% ipython --no-banner

In [1]: import numpy as np

In [2]: np.set_printoptions(precision=2, suppress=True, linewidth=200)

In [3]: arr = np.loadtxt("case14.csv", delimiter=",")

In [4]: arr
Out[4]: 
array([[ 3.,  5.,  2.,  4., -5.],
       [-5.,  3.,  5.,  2.,  4.],
       [ 4., -5.,  3.,  5.,  2.],
       [ 2.,  4., -5.,  3.,  5.],
       [ 5.,  2.,  4., -5.,  3.]])

In [5]: th = np.radians(120)

In [6]: Rm = np.eye(5)

In [7]: Rm[0, 0] = Rm[3, 3] = np.cos(th)

In [8]: Rm[0, 3], Rm[3, 0] = -np.sin(th), np.sin(th)

In [9]: Rm
Out[9]: 
array([[-0.5 ,  0.  ,  0.  , -0.87,  0.  ],
       [ 0.  ,  1.  ,  0.  ,  0.  ,  0.  ],
       [ 0.  ,  0.  ,  1.  ,  0.  ,  0.  ],
       [ 0.87,  0.  ,  0.  , -0.5 ,  0.  ],
       [ 0.  ,  0.  ,  0.  ,  0.  ,  1.  ]])

In [10]: other = arr @ Rm.T

In [11]: np.allclose(arr @ arr.T, other @ other.T)
Out[11]: True

In [12]: round(np.linalg.det(Rm), 2), round(np.trace(Rm), 2)
Out[12]: (np.float64(1.0), np.float64(2.0))

In [13]: round(np.abs(np.linalg.eigvals(arr)).max(), 2)
Out[13]: np.float64(9.17)

In [14]: np.allclose(arr @ arr.T, arr.T @ arr)
Out[14]: True

In [15]: arr @ arr
Out[15]: 
array([[-25.,  26.,  -3.,  69.,  14.],
       [ 14., -25.,  26.,  -3.,  69.],
       [ 69.,  14., -25.,  26.,  -3.],
       [ -3.,  69.,  14., -25.,  26.],
       [ 26.,  -3.,  69.,  14., -25.]])

In [16]: np.linalg.matrix_power(arr, 4)
Out[16]: 
array([[  939.,  3377.,  2758., -3410.,  2897.],
       [ 2897.,   939.,  3377.,  2758., -3410.],
       [-3410.,  2897.,   939.,  3377.,  2758.],
       [ 2758., -3410.,  2897.,   939.,  3377.],
       [ 3377.,  2758., -3410.,  2897.,   939.]])

In [17]: np.sort(np.abs(np.linalg.eigvals(arr)))
Out[17]: array([8.54, 8.54, 9.  , 9.17, 9.17])

In [18]: np.trace(arr)
Out[18]: np.float64(15.0)

In [19]: (arr - arr.T) / 2
Out[19]: 
array([[ 0.,  5., -1.,  1., -5.],
       [-5.,  0.,  5., -1.,  1.],
       [ 1., -5.,  0.,  5., -1.],
       [-1.,  1., -5.,  0.,  5.],
       [ 5., -1.,  1., -5.,  0.]])

In [20]: (arr + arr.T) / 2
Out[20]: 
array([[3., 0., 3., 3., 0.],
       [0., 3., 0., 3., 3.],
       [3., 0., 3., 0., 3.],
       [3., 3., 0., 3., 0.],
       [0., 3., 3., 0., 3.]])

In [21]: x0 = np.array([3, 1, 2, 0, 3])

In [22]: rhs = arr @ x0

In [23]: c, lr = np.zeros(5), 1 / np.linalg.norm(arr, 2) ** 2

In [24]: for i in range(5):
    ...:     c -= lr * arr.T @ (arr @ c - rhs)
    ...:     if i % 1 == 0: print(i, round(np.linalg.norm(arr @ c - rhs), 2))
    ...: 
0 2.36
1 0.26
2 0.03
3 0.0
4 0.0

In [25]: np.round(np.linalg.cond(arr), 2)
Out[25]: np.float64(1.07)

In [26]: x0 = np.array([0, 0, 1, 2, 1])

In [27]: a = np.maximum(arr @ x0, 0)

In [28]: np.tanh(arr @ x0)
Out[28]: array([ 1.,  1.,  1.,  1., -1.])

In [29]: a
Out[29]: array([ 5., 13., 15.,  6.,  0.])

In [30]: arr.T @ a
Out[30]: array([ 22.,  13.,  90., 139.,  87.])

In [31]: A = np.load("block12.npy")

In [32]: A
Out[32]: 
array([[2, 3, 5, 5, 4, 0],
       [3, 1, 0, 1, 1, 0],
       [1, 4, 2, 4, 4, 3],
       [2, 4, 2, 3, 5, 2]])

In [33]: t3 = np.stack([A, 3 * A, A[::-1]])

In [34]: (t3 @ A.T).shape
Out[34]: (3, 4, 4)

In [35]: np.linalg.matrix_rank(t3)
Out[35]: array([4, 4, 4])

In [36]: t3.shape
Out[36]: (3, 4, 6)

In [37]: np.linalg.norm(t3, axis=(1, 2))
Out[37]: array([14.66, 43.99, 14.66])

In [38]: np.einsum("bij,cij->bc", t3, t3)
Out[38]: 
array([[ 215,  645,  152],
       [ 645, 1935,  456],
       [ 152,  456,  215]])

In [39]: def softmax(z):
    ...:     e = np.exp(z - z.max(axis=-1, keepdims=True))
    ...:     return e / e.sum(axis=-1, keepdims=True)
    ...: 

In [40]: softmax(A).sum(axis=1)
Out[40]: array([1., 1., 1., 1.])

In [41]: scores = A @ A.T / np.sqrt(6)

In [42]: softmax(scores)[3] @ A
Out[42]: array([1.79, 3.68, 2.95, 3.84, 4.47, 1.58])

In [43]: softmax(scores).round(6).argmax(axis=1)
Out[43]: array([0, 0, 2, 3])

In [44]: np.round(softmax(scores + np.triu(np.full(scores.shape, -np.inf), 1)), 2) + 0
Out[44]: 
array([[1.  , 0.  , 0.  , 0.  ],
       [0.92, 0.08, 0.  , 0.  ],
       [0.31, 0.  , 0.69, 0.  ],
       [0.32, 0.  , 0.21, 0.47]])

In [45]: np.round(softmax(scores), 2) + 0
Out[45]: 
array([[1.  , 0.  , 0.  , 0.  ],
       [0.42, 0.04, 0.12, 0.42],
       [0.23, 0.  , 0.53, 0.23],
       [0.32, 0.  , 0.21, 0.47]])

In [46]: W2 = np.array([[-8, -9, 9], [-6, 4, -3], [-2, 3, 0]])

In [47]: rng = np.random.default_rng(72111)

In [48]: E = (rng.random((29, 3)) < 0.25) @ W2

In [49]: E
Out[49]: 
array([[ -8,   7,  -3],
       [ -6,   4,  -3],
       [ -8,   7,  -3],
       [  0,   0,   0],
       [  0,   0,   0],
       [ -2,   3,   0],
       [ -2,   3,   0],
       [ -8,  -9,   9],
       [  0,   0,   0],
       [  0,   0,   0],
       [  0,   0,   0],
       [  0,   0,   0],
       [-14,  -5,   6],
       [  0,   0,   0],
       [ -2,   3,   0],
       [ -2,   3,   0],
       [  0,   0,   0],
       [-10,  -6,   9],
       [  0,   0,   0],
       [  0,   0,   0],
       [ -8,   7,  -3],
       [ -2,   3,   0],
       [ -8,  -9,   9],
       [  0,   0,   0],
       [ -8,  -9,   9],
       [  0,   0,   0],
       [  0,   0,   0],
       [ -2,   3,   0],
       [  0,   0,   0]])

In [50]: dist = np.linalg.norm(E[:, None] - E[None], axis=-1)

In [51]: np.flatnonzero(dist[16] < dist.mean() / 2)
Out[51]: array([ 3,  4,  8,  9, 10, 11, 13, 16, 18, 19, 23, 25, 26, 28])

In [52]: dist.mean(axis=1).argmax()
Out[52]: np.int64(12)

In [53]: np.linalg.matrix_rank(dist ** 2)
Out[53]: np.int64(5)

In [54]: dist[16]
Out[54]: 
array([11.05,  7.81, 11.05,  0.  ,  0.  ,  3.61,  3.61, 15.03,  0.  ,  0.  ,  0.  ,  0.  , 16.03,  0.  ,  3.61,  3.61,  0.  , 14.73,  0.  ,  0.  , 11.05,  3.61, 15.03,  0.  , 15.03,  0.  ,  0.  ,
        3.61,  0.  ])

In [55]: np.linalg.norm(E - E.mean(axis=0), axis=1)
Out[55]: 
array([ 9.32,  6.27,  9.32,  3.28,  3.28,  3.21,  3.21, 13.1 ,  3.28,  3.28,  3.28,  3.28, 13.04,  3.28,  3.21,  3.21,  3.28, 12.21,  3.28,  3.28,  9.32,  3.21, 13.1 ,  3.28, 13.1 ,  3.28,  3.28,
        3.21,  3.28])

In [56]: np.unravel_index(dist.round(6).argmax(), dist.shape)
Out[56]: (np.int64(0), np.int64(7))

In [57]: feats = np.load("x.npy")

In [58]: feats
Out[58]: 
array([[0.67, 0.33, 0.  ],
       [0.  , 1.  , 0.  ],
       [0.  , 0.33, 0.67]])

In [59]: th = np.radians(120)

In [60]: Rm = np.eye(3)

In [61]: Rm[0, 0] = Rm[2, 2] = np.cos(th)

In [62]: Rm[0, 2], Rm[2, 0] = -np.sin(th), np.sin(th)

In [63]: Rm
Out[63]: 
array([[-0.5 ,  0.  , -0.87],
       [ 0.  ,  1.  ,  0.  ],
       [ 0.87,  0.  , -0.5 ]])

In [64]: other = feats @ Rm.T

In [65]: np.linalg.svd(feats, compute_uv=False), np.linalg.svd(other, compute_uv=False)
Out[65]: (array([1.15, 0.67, 0.58]), array([1.15, 0.67, 0.58]))

In [66]: np.abs(other - feats).max(axis=0)
Out[66]: array([1., 0., 1.])

In [67]: round(float(np.linalg.det(Rm)), 2), round(np.trace(Rm), 2)
Out[67]: (1.0, np.float64(0.0))

In [68]: np.flatnonzero(np.linalg.matrix_power((Rm != 0) + (Rm.T != 0) + np.eye(3), 3)[2])
Out[68]: array([0, 2])

In [69]: (Rm != 0).astype(int)
Out[69]: 
array([[1, 0, 1],
       [0, 1, 0],
       [1, 0, 1]])

In [70]: other = np.linalg.inv(feats)

In [71]: other
Out[71]: 
array([[ 1.49, -0.49,  0.  ],
       [ 0.  ,  1.  ,  0.  ],
       [ 0.  , -0.49,  1.49]])

In [72]: (np.abs(other) > 1e-9).astype(int)
Out[72]: 
array([[1, 1, 0],
       [0, 1, 0],
       [0, 1, 1]])

In [73]: cov = np.cov(E, rowvar=False)

In [74]: np.argsort(-E.std(axis=0).round(6), kind="stable")
Out[74]: array([1, 0, 2])

In [75]: np.linalg.eigvalsh(cov)[::-1]
Out[75]: array([34.54, 13.04,  0.49])

In [76]: cov.shape
Out[76]: (3, 3)

In [77]: np.argwhere(np.triu(np.abs(np.corrcoef(E.T)) > 0.8, 1))
Out[77]: array([[1, 2]])

In [78]: K = np.loadtxt("out3.csv", delimiter=",")

In [79]: K
Out[79]: 
array([[ 0.7 ,  1.34,  0.4 ],
       [-1.9 ,  1.9 ,  0.6 ],
       [ 0.3 ,  2.  ,  0.6 ],
       [ 0.1 , -1.26, -0.4 ],
       [-2.4 , -5.14, -1.7 ],
       [ 1.  , -0.25, -0.1 ],
       [-0.6 ,  0.12,  0.  ],
       [ 0.5 , -1.09, -0.4 ],
       [ 0.2 , -2.  , -0.7 ],
       [ 0.9 ,  2.79,  0.9 ],
       [-0.8 ,  3.27,  1.1 ],
       [-0.1 ,  2.42,  0.8 ],
       [ 1.9 , -1.3 , -0.4 ],
       [ 1.6 ,  2.99,  1.  ],
       [-0.4 , -0.61, -0.2 ],
       [-0.2 ,  1.61,  0.5 ],
       [-0.1 , -2.2 , -0.7 ],
       [-1.2 ,  4.13,  1.4 ],
       [ 0.2 , -0.83, -0.3 ],
       [-0.1 , -0.9 , -0.3 ],
       [-0.4 , -0.58, -0.2 ],
       [-2.1 , -3.77, -1.2 ],
       [-0.9 ,  5.95,  2.  ],
       [ 0.1 , -6.91, -2.3 ],
       [-1.  , -1.78, -0.6 ],
       [-0.5 , -1.15, -0.4 ],
       [-0.3 ,  4.49,  1.5 ]])

In [80]: x0 = np.array([-3, -1, -3])

In [81]: rhs = K @ x0

In [82]: c, lr = np.zeros(3), 1 / np.linalg.norm(K, 2) ** 2

In [83]: for i in range(8):
    ...:     c -= lr * K.T @ (K @ c - rhs)
    ...:     if i % 2 == 0: print(i, round(np.linalg.norm(K @ c - rhs), 2))
    ...: 
0 13.53
2 10.76
4 8.56
6 6.81

In [84]: c
Out[84]: array([-1.83, -1.85, -0.6 ])

In [85]: round(float(np.linalg.cond(K)), 2)
Out[85]: 116.15

In [86]: q, Rm = np.linalg.qr(K)

In [87]: np.round(q.T @ q, 2) + 0
Out[87]: 
array([[1., 0., 0.],
       [0., 1., 0.],
       [0., 0., 1.]])

In [88]: np.round(abs(Rm[0, 0]), 2), round(np.linalg.norm(K[:, 0]), 2)
Out[88]: (np.float64(5.26), np.float64(5.26))

In [89]: np.abs(np.diag(Rm))
Out[89]: array([ 5.26, 14.95,  0.14])

In [90]: np.allclose(Rm.T @ Rm, K.T @ K)
Out[90]: True

In [91]: np.round(np.trace(q @ q.T), 2)
Out[91]: np.float64(3.0)

In [92]: q.shape, Rm.shape
Out[92]: ((27, 3), (3, 3))

In [93]: np.round(q @ Rm, 2) + 0
Out[93]: 
array([[ 0.7 ,  1.34,  0.4 ],
       [-1.9 ,  1.9 ,  0.6 ],
       [ 0.3 ,  2.  ,  0.6 ],
       [ 0.1 , -1.26, -0.4 ],
       [-2.4 , -5.14, -1.7 ],
       [ 1.  , -0.25, -0.1 ],
       [-0.6 ,  0.12,  0.  ],
       [ 0.5 , -1.09, -0.4 ],
       [ 0.2 , -2.  , -0.7 ],
       [ 0.9 ,  2.79,  0.9 ],
       [-0.8 ,  3.27,  1.1 ],
       [-0.1 ,  2.42,  0.8 ],
       [ 1.9 , -1.3 , -0.4 ],
       [ 1.6 ,  2.99,  1.  ],
       [-0.4 , -0.61, -0.2 ],
       [-0.2 ,  1.61,  0.5 ],
       [-0.1 , -2.2 , -0.7 ],
       [-1.2 ,  4.13,  1.4 ],
       [ 0.2 , -0.83, -0.3 ],
       [-0.1 , -0.9 , -0.3 ],
       [-0.4 , -0.58, -0.2 ],
       [-2.1 , -3.77, -1.2 ],
       [-0.9 ,  5.95,  2.  ],
       [ 0.1 , -6.91, -2.3 ],
       [-1.  , -1.78, -0.6 ],
       [-0.5 , -1.15, -0.4 ],
       [-0.3 ,  4.49,  1.5 ]])

In [94]: Rm
Out[94]: 
array([[ -5.26,  -1.72,  -0.55],
       [  0.  , -14.95,  -4.95],
       [  0.  ,   0.  ,   0.14]])

In [95]: other = K / np.sqrt((K ** 2).mean(axis=1, keepdims=True))

In [96]: np.linalg.matrix_rank(other) == np.linalg.matrix_rank(K)
Out[96]: np.True_

In [97]: np.linalg.norm(other, axis=1)
Out[97]: array([1.73, 1.73, 1.73, 1.73, 1.73, 1.73, 1.73, 1.73, 1.73, 1.73, 1.73, 1.73, 1.73, 1.73, 1.73, 1.73, 1.73, 1.73, 1.73, 1.73, 1.73, 1.73, 1.73, 1.73, 1.73, 1.73, 1.73])

In [98]: np.linalg.matrix_rank(K - K.mean(axis=1, keepdims=True))
Out[98]: np.int64(2)

In [99]: np.round(np.linalg.norm(K, 2) / np.linalg.norm(K), 2)
Out[99]: np.float64(0.95)

In [100]: np.round(np.abs(np.linalg.svd(K)[2][-1]), 2) + 0
Out[100]: array([0.  , 0.31, 0.95])

In [101]: np.linalg.cond(K) > 100
Out[101]: np.True_

In [102]: np.linalg.matrix_rank(K, rtol=0.1)
Out[102]: np.int64(2)

In [103]: np.argsort(-np.linalg.norm(K, axis=0).round(6), kind="stable")[:3]
Out[103]: array([1, 0, 2])

In [104]: [round(float(x), 2) for x in np.linalg.svd(K, compute_uv=False)[:3]]
Out[104]: [15.86, 5.22, 0.14]
